$ ipython --no-banner

In [1]: import numpy as np

In [2]: import numpy.linalg as la

In [3]: np.set_printoptions(precision=2, suppress=True, linewidth=140)

In [4]: out = np.array([[-1], [-8], [-3], [9]])

In [5]: C = np.array([[1, -3, -6, 7]])

In [6]: K = out @ C

In [7]: K
Out[7]: 
array([[ -1,   3,   6,  -7],
       [ -8,  24,  48, -56],
       [ -3,   9,  18, -21],
       [  9, -27, -54,  63]])

In [8]: out = np.array([[-4, 9, 2], [-2, -7, 1], [-5, 9, -5], [3, 6, 2]])

In [9]: la.matrix_rank(K @ out)
Out[9]: np.int64(1)

In [10]: out.T @ K.T
Out[10]: 
array([[ -53, -424, -159,  477],
       [ -18, -144,  -54,  162],
       [ -43, -344, -129,  387]])

In [11]: np.einsum("ij->j", K)
Out[11]: array([ -3,   9,  18, -21])

In [12]: np.einsum("ij,ij->", K, out)
ValueError: operands could not be broadcast together with remapped shapes [original->remapped]: (4,4)->(4,4) (4,3)->(4,3) 


In [13]: C2 = K.T @ K

In [14]: np.diag(C2)
Out[14]: array([ 155, 1395, 5580, 7595])

In [15]: np.round(la.eigvalsh(C2)[::-1], 2) + 0
Out[15]: array([14725.,     0.,     0.,     0.])

In [16]: np.trace(C2), (K ** 2).sum()
Out[16]: (np.int64(14725), np.int64(14725))

In [17]: left, sig, Vt = la.svd(K)

In [18]: V = Vt[:(sig > 1e-8).sum()]

In [19]: rng = np.random.default_rng(87908)

In [20]: x = K[0] + -3 * K[2] + rng.integers(2) * np.eye(4)[0]

In [21]: x
Out[21]: array([  8., -24., -48.,  56.])

In [22]: np.diag(V.T @ V)
Out[22]: array([0.01, 0.09, 0.38, 0.52])

In [23]: round(la.norm(x - V.T @ V @ x), 2)
Out[23]: np.float64(0.0)

In [24]: np.allclose(V.T @ V @ x, x)
Out[24]: True

In [25]: la.matrix_rank(np.vstack([K, x]))
Out[25]: np.int64(1)

In [26]: out = K / la.norm(K, axis=1, keepdims=True)

In [27]: C2 = out @ out.T

In [28]: (C2 - 2 * np.eye(4)).round(6).argmax(axis=1)
Out[28]: array([1, 0, 0, 0])

In [29]: round(float(np.degrees(np.arccos(np.clip(C2[0, 3], -1, 1)))), 2)
Out[29]: 180.0

In [30]: X = np.load("mat.npy")

In [31]: X
Out[31]: 
array([[  1.8,   1.4,  -0.1,   0.7,   0.5,   0.5,  -0.4,   0.1,  -3.5,  -1.1],
       [ -0.4,   0.4,   1.2,   1.4,   0.6,   0.5,  -1.6,   0.7,  -1.3,   0.3],
       [ -0.3,   0.7,   0. ,   0.7,   0.1,  -0.9,  -0.2,   1.9,   1. ,   0.7],
       [  0.5,  -0.5,   0.7,  -2.1,  -0.3,  -0.2,  -0.1,  -1.9,  -0.8,  -0.3],
       [  0.9,  -0.1,   0.8,  -0.4,   1.9,  -2.5,   1.2,   0.6,  -0.8,  -0.7],
       [ -0.6,   0.1,   0.5,   0.2,  -0.9,  -0.5,  -0.4,   0.9,  -1.6,  -0.4],
       [  1.3,  -0.5,   1.3,  -0.3,   1.5,  -1.5,   1.2,  -0.4,   0.8,  -0.2],
       [  0.1,  -0.7,   1.1,   0.5,  -2.4,  -0.4,   1.2,  -0.9,   1.1,  -0.9],
       [ -2.3,   0. ,  -1.1,   0.4,  -0.7,   0.7,  -0.2,   0.2,   2.1,  -1.5],
       [  0.1,   0.7,  -0.7,   0.2,  -0.3,   0.1,  -0.5,  -0.1,   0.7,  -0.8],
       [  0.6,   0. ,  -1. ,   0.8,  -0.8,   0.1,  -0.4,   2. ,   0.2,  -0.6],
       [ -0.6,  -0.2,  -1.1,   0.2,  -0.1,   0.1,   1.2,   2.3,  -1.9,  -1.1],
       [ -0.4,   1.3,   0. ,  -0.1,  -0.2,  -0.1,   0.3,   0.1,  -0.8,  -2. ],
       [  1.7,  -0.2,  -0.6,   0.3,  -2.3,  -0.7,  -0.8,   0.1,   0.6,   1. ],
       [  1. ,  -0.7,  -0.6,  -1.4,   0.6,  -0.5,   0.1,   0.4,   0. ,   1.6],
       [ -0.8,  -0.4,   1. ,  -0.4,  -1.7,  -0.2,   0.2,   2. ,   1.5,  -1.7],
       [ -1.2,   2.6,   2.3,  -1.5,   2.3,  -1.1,  -0.3,   0.7,   0.2,  -0.4],
       [ -0.1,  -1.8,   1.3,   0.9,  -1.4,   0.5,  -0.8,   1.9,   0.3,   0.1],
       [ -1.6,  -1.6,  -0.1,  -0.3,   2. ,  -0.2,  -1.1,   1.5,  -0.9,   0.2],
       [  0.2,  -2.1,  -0.2,  -0.1,   0.8,   1.1,   1.3,   1.7,  -0.8,  -0.2],
       [ -0.5,   0.8,  -0.3,   0.8,   0.5,   0.1,   0.9,   1.2,   0.8,  -1.1],
       [ -0.3,   0.7,  -1.4,  -1.4,   0.1,   0.7,  -1.4,   0. ,  -0.1,  -1.3],
       [ -1.1,  -0.3,   0.6,   1.5,  -2.3,  -0.2,   0.1,  -0.3,  -1.3,  -1. ],
       [  0.3,  -0.3,   0. ,   2. ,   2.1,   0. ,   0.7,   0.5,   0.6,   1.2],
       [  1. ,  -0.6,  -1. ,   1.9,   0.2,   0.1,  -0.5,   1.2,   0.4,   1.9],
       [  1.2,   0. ,   2.4,  -0.2,   0.2,  -0.1,  -0.9,  -0.2,  -0.3,   0.4],
       [  1.2,  -1.1,  -1.7,   1.1,  -0.6,   0.3,   0.2,   1.9,  -0.1,   0.7],
       [  0.9,   1. ,   1.2,  -0.3,   0.5,   1.1,  -0.9,   0.3,  -0.9,   0.6],
       [ 10. ,   0. ,  20. , -18. , -14. , -12. , -14. ,  24. ,  -8. ,  24. ],
       [ -1.9,  -0.6,   3.1,   0.3,  -0.3,   0.1,   1.5,   2.1,  -0.7,  -0.8],
       [ -1.2,  -2.4,  -0.9,  -1.3,  -0.8,  -0.7,   2.6,  -2.1,  -1. ,   1. ],
       [  1.3,   0.4,  -1. ,   0. ,  -0.8,  -1.5,   0.8,  -1.2,  -0.3,  -0.5],
       [ -1.1,  -1.1,  -0.5,  -1.1,   0.6,   2.3,   0.4,  -0.3,   0.7,   0. ],
       [ -0.5,  -0.4,  -0.7,   0.4,   1.8,   2.6,   0. ,   1.8,  -0.8,   0.1]])

In [32]: # row 28 dominates

In [33]: out = X / la.norm(X, axis=1)
ValueError: operands could not be broadcast together with shapes (34,10) (34,) 


In [34]: out = X / la.norm(X, axis=1, keepdims=True)

In [35]: C2 = out @ out.T

In [36]: np.round(np.degrees(np.arccos(np.clip(C2[16, 19], -1, 1))), 2)
Out[36]: np.float64(106.56)

In [37]: np.argwhere(np.triu(np.abs(C2) > 0.95, 1))
Out[37]: array([], shape=(0, 2), dtype=int64)

In [38]: la.norm(out, axis=1)
Out[38]: 
array([1., 1., 1., 1., 1., 1., 1., 1., 1., 1., 1., 1., 1., 1., 1., 1., 1., 1., 1., 1., 1., 1., 1., 1., 1., 1., 1., 1., 1., 1., 1., 1., 1.,
       1.])

In [39]: Xs = X - X.mean(axis=0)

In [40]: left, sig, Vt = la.svd(Xs, full_matrices=False)

In [41]: np.searchsorted(np.cumsum(sig ** 2) / (sig ** 2).sum(), 0.9) + 1
Out[41]: np.int64(2)

In [42]: sig
Out[42]: array([50.07,  7.87,  7.81,  7.3 ,  6.68,  6.12,  5.79,  5.03,  3.72,  2.93])

In [43]: np.abs(Vt[0]).argmax()
Out[43]: np.int64(9)

In [44]: np.abs(left[:, 0]).argmax()
Out[44]: np.int64(28)

In [45]: C2 = np.cov(X, rowvar=False)

In [46]: np.median(X, axis=0)
Out[46]: array([ 0.  , -0.2 , -0.05,  0.2 ,  0.  , -0.05, -0.05,  0.55, -0.2 , -0.25])

In [47]: np.argwhere(np.triu(np.abs(np.corrcoef(X.T)) > 0.8, 1))
Out[47]: 
array([[0, 3],
       [0, 5],
       [0, 6],
       [0, 9],
       [2, 3],
       [2, 4],
       [2, 5],
       [2, 6],
       [2, 7],
       [2, 9],
       [3, 4],
       [3, 5],
       [3, 6],
       [3, 7],
       [3, 9],
       [4, 5],
       [4, 6],
       [4, 7],
       [4, 9],
       [5, 6],
       [5, 7],
       [5, 9],
       [6, 7],
       [6, 9],
       [7, 9]])

In [48]: C2.shape
Out[48]: (10, 10)

In [49]: out = np.array([[-3, -2, -1, 3, -2],
    ...:     [0, 3, -2, 2, 1],
    ...:     [3, 1, 0, 2, 1],
    ...:     [-1, 1, 2, -3, 0],
    ...:     [0, -2, 1, 3, -2]])

In [50]: out[-1] = out[0]

In [51]: m1 = out + 0.1 * np.eye(5)

In [52]: m1
Out[52]: 
array([[-2.9, -2. , -1. ,  3. , -2. ],
       [ 0. ,  3.1, -2. ,  2. ,  1. ],
       [ 3. ,  1. ,  0.1,  2. ,  1. ],
       [-1. ,  1. ,  2. , -2.9,  0. ],
       [-3. , -2. , -1. ,  3. , -1.9]])

In [53]: hat = np.triu(np.array([[-3, 3, 3, 2, 2],
    ...:     [-3, 3, -1, -3, 2],
    ...:     [2, 2, -1, -1, -3],
    ...:     [-1, 0, -3, -2, -1],
    ...:     [2, 1, 0, -2, 2]]), 1) + np.eye(5)

In [54]: out = hat @ m1 @ la.inv(hat)

In [55]: np.round(hat @ m1 - m1 @ hat, 2) + 0
Out[55]: 
array([[  1.,  19.,   3.,  11.,  12.],
       [ -6.,  -8.,  -5.,  20., -15.],
       [ 10.,  -4.,  -7.,  -9.,   0.],
       [  3.,   5.,   5.,   4.,   5.],
       [  0.,   9.,   7.,  -1.,  10.]])

In [56]: round(float(la.det(out)), 2)
Out[56]: 14.48

In [57]: [round(float(x), 2) for x in la.svd(m1, compute_uv=False)[:3]]
Out[57]: [7.66, 5.56, 3.15]

In [58]: round(la.norm(m1, 2) / la.norm(m1), 2)
Out[58]: np.float64(0.76)

In [59]: la.matrix_rank(m1, rtol=0.1)
Out[59]: np.int64(4)

In [60]: np.argsort(-la.norm(m1, axis=0).round(6), kind="stable")[:3]
Out[60]: array([3, 0, 1])

In [61]: out = np.array([[-3, 3], [-3, 1], [-1, 2], [-2, -2], [1, 2]])

In [62]: m1 @ out
Out[62]: 
array([[  7.7, -22.7],
       [-10.3,  -2.9],
       [-15.1,   8.2],
       [  3.8,   7.8],
       [  8.1, -22.8]])

In [63]: np.einsum("ij,ij->", m1, out)
ValueError: operands could not be broadcast together with remapped shapes [original->remapped]: (5,5)->(5,5) (5,2)->(5,2) 


In [64]: out = np.array([[2, 2, 1, 1, 2],
    ...:     [2, 2, 3, 0, 3],
    ...:     [3, 2, 0, 2, 2],
    ...:     [1, 2, 2, 1, 2],
    ...:     [2, 0, 3, 3, 1]])

In [65]: arr = out - out.T

In [66]: arr
Out[66]: 
array([[ 0,  0, -2,  0,  0],
       [ 0,  0,  1, -2,  3],
       [ 2, -1,  0,  0, -1],
       [ 0,  2,  0,  0, -1],
       [ 0, -3,  1,  1,  0]])

In [67]: # rows and columns are dependent

In [68]: left, sig, Vt = la.svd(arr)

In [69]: sig.round(2) + 0
Out[69]: array([3.99, 3.99, 2.02, 2.02, 0.  ])

In [70]: np.argmax(sig[:-1] / (sig[1:] + 1e-6)) + 1
Out[70]: np.int64(4)

In [71]: out = left[:, :4] @ np.diag(sig[:4]) @ Vt[:4]

In [72]: la.matrix_rank(arr, rtol=0.05)
Out[72]: np.int64(4)

In [73]: out.round(2) + 0
Out[73]: 
array([[ 0.,  0., -2.,  0.,  0.],
       [ 0.,  0.,  1., -2.,  3.],
       [ 2., -1.,  0.,  0., -1.],
       [ 0.,  2.,  0.,  0., -1.],
       [ 0., -3.,  1.,  1.,  0.]])

In [74]: np.round(np.abs(arr - out).max(), 2)
Out[74]: np.float64(0.0)

In [75]: np.round(la.norm(arr - out) / la.norm(arr), 2)
Out[75]: np.float64(0.0)

In [76]: x = np.array([-7, 1, -8, -1, -2])

In [77]: y = m1 @ x

In [78]: beta, lr = np.zeros(5), 1 / la.norm(m1, 2) ** 2

In [79]: for i in range(12):
    ...:     beta -= lr * m1.T @ (m1 @ beta - y)
    ...:     if i % 2 == 0: print(i, round(la.norm(m1 @ beta - y), 2))
    ...: 
0 20.16
2 14.64
4 11.04
6 8.7
8 7.19
10 6.22

In [80]: beta
Out[80]: array([-7.28,  1.44, -4.06,  1.03, -1.48])

In [81]: left, sig, Vt = la.svd(arr, full_matrices=False)

In [82]: (sig > 1e-8).sum()
Out[82]: np.int64(4)

In [83]: np.round(sig / sig[0], 2) + 0
Out[83]: array([1.  , 1.  , 0.51, 0.51, 0.  ])

In [84]: np.cumsum(sig ** 2) / np.sum(sig ** 2)
Out[84]: array([0.4, 0.8, 0.9, 1. , 1. ])

In [85]: np.round(np.sqrt((sig ** 2).sum()), 2), np.round(la.norm(arr), 2)
Out[85]: (np.float64(6.32), np.float64(6.32))

In [86]: np.round(Vt @ Vt.T, 2) + 0
Out[86]: 
array([[1., 0., 0., 0., 0.],
       [0., 1., 0., 0., 0.],
       [0., 0., 1., 0., 0.],
       [0., 0., 0., 1., 0.],
       [0., 0., 0., 0., 1.]])

In [87]: mat = np.minimum.outer(np.arange(1, 12), np.arange(1, 12)) * 2

In [88]: mat
Out[88]: 
array([[ 2,  2,  2,  2,  2,  2,  2,  2,  2,  2,  2],
       [ 2,  4,  4,  4,  4,  4,  4,  4,  4,  4,  4],
       [ 2,  4,  6,  6,  6,  6,  6,  6,  6,  6,  6],
       [ 2,  4,  6,  8,  8,  8,  8,  8,  8,  8,  8],
       [ 2,  4,  6,  8, 10, 10, 10, 10, 10, 10, 10],
       [ 2,  4,  6,  8, 10, 12, 12, 12, 12, 12, 12],
       [ 2,  4,  6,  8, 10, 12, 14, 14, 14, 14, 14],
       [ 2,  4,  6,  8, 10, 12, 14, 16, 16, 16, 16],
       [ 2,  4,  6,  8, 10, 12, 14, 16, 18, 18, 18],
       [ 2,  4,  6,  8, 10, 12, 14, 16, 18, 20, 20],
       [ 2,  4,  6,  8, 10, 12, 14, 16, 18, 20, 22]])

In [89]: # symmetric

In [90]: Q, V = la.qr(mat[:, :3])[0], la.qr(mat[:, 3:])[0]

In [91]: sig = la.svd(Q.T @ V, compute_uv=False)

In [92]: np.degrees(np.arccos(sig.clip(0, 1)))
Out[92]: array([ 3.74, 68.85, 90.  ])

In [93]: sig.round(2) + 0
Out[93]: array([1.  , 0.36, 0.  ])

In [94]: round(float(la.norm(Q @ Q.T - V @ V.T, 2)), 2)
Out[94]: 1.0

In [95]: evals, V = la.eigh(mat)

In [96]: x = np.array([-2, -2, 0, 2, 1, -2, -2, -2, 1, 2, 2])

In [97]: la.eigvalsh(mat[1:, 1:])
Out[97]: array([  0.51,   0.55,   0.62,   0.75,   0.97,   1.37,   2.19,   4.23,  11.79, 107.02])

In [98]: x @ mat @ x / (x @ x), round(float(evals[0]), 2), np.round(evals[-1], 2)
Out[98]: (np.float64(4.0), 0.51, np.float64(107.36))

In [99]: W0 = np.load("a.npy")

In [100]: W0
Out[100]: 
array([[ 6,  8,  8,  4,  7,  6,  0,  5,  7, 12,  6,  4,  4],
       [ 8, 19, 14,  7, 11, 13,  0, 10, 11, 21, 13, 12,  7],
       [ 8, 14, 12,  6, 10, 10,  0,  8, 10, 18, 10,  8,  6],
       [ 4,  7,  6,  5,  6,  3,  0,  5,  2,  9,  7,  6,  1],
       [ 7, 11, 10,  6,  9,  7,  0,  7,  7, 15,  9,  7,  4],
       [ 6, 13, 10,  3,  7, 11,  0,  6, 11, 15,  7,  6,  7],
       [ 0,  0,  0,  0,  0,  0,  0,  0,  0,  0,  0,  0,  0],
       [ 5, 10,  8,  5,  7,  6,  0,  6,  5, 12,  8,  7,  3],
       [ 7, 11, 10,  2,  7, 11,  0,  5, 13, 15,  5,  3,  8],
       [12, 21, 18,  9, 15, 15,  0, 12, 15, 27, 15, 12,  9],
       [ 6, 13, 10,  7,  9,  7,  0,  8,  5, 15, 11, 10,  3],
       [ 4, 12,  8,  6,  7,  6,  0,  7,  3, 12, 10, 10,  2],
       [ 4,  7,  6,  1,  4,  7,  0,  3,  8,  9,  3,  2,  5]])

In [101]: # looks like rank 3

In [102]: evals, V = la.eigh(W0)

In [103]: x = np.array([0, 0, 1, 1, 2, 2, 2, 3, 0, 1, 2, 3, 1])

In [104]: x @ W0 @ x
Out[104]: np.int64(2009)

In [105]: (np.sign(V[:, -1].round(6)) == np.sign(V[0, -1].round(6))).astype(int)
Out[105]: array([1, 1, 1, 1, 1, 1, 0, 1, 1, 1, 1, 1, 1])

In [106]: round(float(x @ W0 @ x / (x @ x)), 2), np.round(evals[0], 2), np.round(evals[-1], 2)
Out[106]: (52.87, np.float64(-0.0), np.float64(112.01))
